In [1]: import numpy as np

In [2]: from numpy import linalg as LA

In [3]: np.set_printoptions(precision=3, suppress=True, linewidth=120)

In [4]: def tidy(a):
   ...:     return np.round(a, 3) + 0
   ...: 

In [5]: m1 = np.load("dump.npy")

In [6]: print(m1)
[[-3.212 -5.145 -3.475 -3.097 -2.943 -7.827]
 [-6.119 -4.617 -2.889 -7.081 -1.753 -7.686]
 [-3.526 -6.073 -0.012 -4.156 -4.686 -9.316]
 [ 3.316 -6.467  5.785  7.417 -7.249 -2.942]
 [-3.19  -4.412 -2.492 -2.361 -4.193 -8.112]
 [ 3.369 -8.613  5.831  7.504 -6.148 -2.862]
 [-4.247  5.672  0.382  0.238 -2.095 -7.396]
 [ 2.504 -7.629  5.657  7.641 -4.564 -2.598]
 [-3.758  3.     1.677 -0.008 -0.23  -8.268]
 [-4.906 -5.406 -0.533 -3.759 -4.245 -6.316]
 [ 2.882 -8.005  5.596  8.056 -6.431 -2.204]
 [ 3.205 -5.847  4.928  9.35  -6.887 -2.089]
 [-4.521 -5.542 -0.496 -2.407 -3.947 -6.703]
 [-5.85  -5.25  -1.888 -3.412 -3.171 -9.408]
 [-5.395  5.603 -0.233 -1.977 -1.712 -9.324]
 [ 3.502 -8.994  4.381  9.636 -6.147 -3.256]
 [ 3.408 -7.728  4.442  8.096 -5.393 -4.003]
 [-4.872 -5.508 -1.325 -2.785 -4.249 -8.484]
 [-2.133 -6.133 -1.72  -2.825 -4.381 -6.458]
 [-6.018  1.212  0.476 -0.787 -0.683 -8.338]
 [ 3.829 -6.205  7.29   9.671 -7.129 -1.535]
 [ 4.293 -7.153  6.325  7.506 -5.245 -2.613]
 [ 5.232 -8.464  5.246  9.723 -6.865 -2.369]
 [-3.067  2.842 -2.864 -0.049  0.173 -7.388]
 [-2.61   3.066  1.81  -2.13  -1.894 -9.942]
 [-5.417  2.03   2.358 -0.269  0.579 -6.538]
 [-5.35   2.369 -2.171 -1.149 -0.962 -6.191]
 [-2.614 -5.748 -2.44  -3.03  -1.496 -7.768]
 [ 4.956 -6.583  5.832  8.204 -4.067 -0.628]]

In [7]: d = LA.norm(m1[:, None] - m1[None], axis=-1)

In [8]: print(d.mean(axis=1).argmax())
22

In [9]: print((d + 1e9 * np.eye(29)).round(6).argmin(axis=1))
[ 4 13 17 10  0 10 14 10 25 12  5  3  9 17  6 16  5 13  4 25 11  5 15 26  8  8 23  0 21]

In [10]: print(np.unravel_index(d.round(6).argmax(), d.shape))
(np.int64(14), np.int64(22))

In [11]: print(tidy(d[:5, :5]))
[[ 0.     5.136  4.396 16.824  1.921]
 [ 5.136  0.     6.077 20.751  6.099]
 [ 4.396  6.077  0.    16.177  3.733]
 [16.824 20.751 16.177  0.    15.708]
 [ 1.921  6.099  3.733 15.708  0.   ]]

In [12]: feats = np.load("layer13.npy")

In [13]: print(feats)
[[-2  1 -2]
 [-1  2  1]
 [ 2 -1 -1]]

In [14]: q = feats.astype(float).copy()

In [15]: for j in range(3):
    ...:     q[:, j] -= q[:, :j] @ (q[:, :j].T @ q[:, j])
    ...:     q[:, j] /= LA.norm(q[:, j])
    ...: 

In [16]: print(tidy(q))
[[-0.667 -0.236 -0.707]
 [-0.333  0.943  0.   ]
 [ 0.667  0.236 -0.707]]

In [17]: print(tidy(feats.mean(axis=0)))
[-0.333  0.667 -0.667]

In [18]: print(np.unravel_index(np.abs(feats).argmax(), feats.shape))
(np.int64(0), np.int64(0))

In [19]: print(feats.sum(axis=1))
[-3  2  0]

In [20]: print(np.count_nonzero(feats))
9

In [21]: print(feats.shape)
(3, 3)

In [22]: rng = np.random.default_rng(1513)

In [23]: lab = rng.permutation(3)

In [24]: out = feats[:, lab] * rng.choice([-1, 1], 3)

In [25]: print(out)
[[-1 -2  2]
 [-2 -1 -1]
 [ 1  2  1]]

In [26]: U, _, Vt = LA.svd(feats.T @ out)

In [27]: print(tidy(LA.lstsq(feats, out)[0]))
[[ 0.  1.  0.]
 [-1.  0.  0.]
 [ 0.  0. -1.]]

In [28]: print(tidy(U @ Vt))
[[ 0.  1.  0.]
 [-1.  0.  0.]
 [ 0.  0. -1.]]

In [29]: C = m1[[20, 21]].astype(float)

In [30]: for _ in range(5):
    ...:     lab = LA.norm(m1[:, None] - C, axis=-1).argmin(axis=1)
    ...:     C = np.array([m1[lab == j].mean(axis=0) for j in range(2)])
    ...: 

In [31]: print(lab)
[1 1 1 0 1 0 1 0 1 1 0 0 1 1 1 0 0 1 1 1 0 0 0 1 1 1 1 1 0]

In [32]: print(tidy(C[1] - C[0]))
[ -7.948   5.868  -6.454 -10.717   3.684  -5.396]

In [33]: print(np.abs(C[1] - C[0]).argmax())
3

In [34]: print(tidy(C))
[[ 3.681 -7.426  5.574  8.437 -6.011 -2.464]
 [-4.267 -1.558 -0.88  -2.28  -2.327 -7.859]]
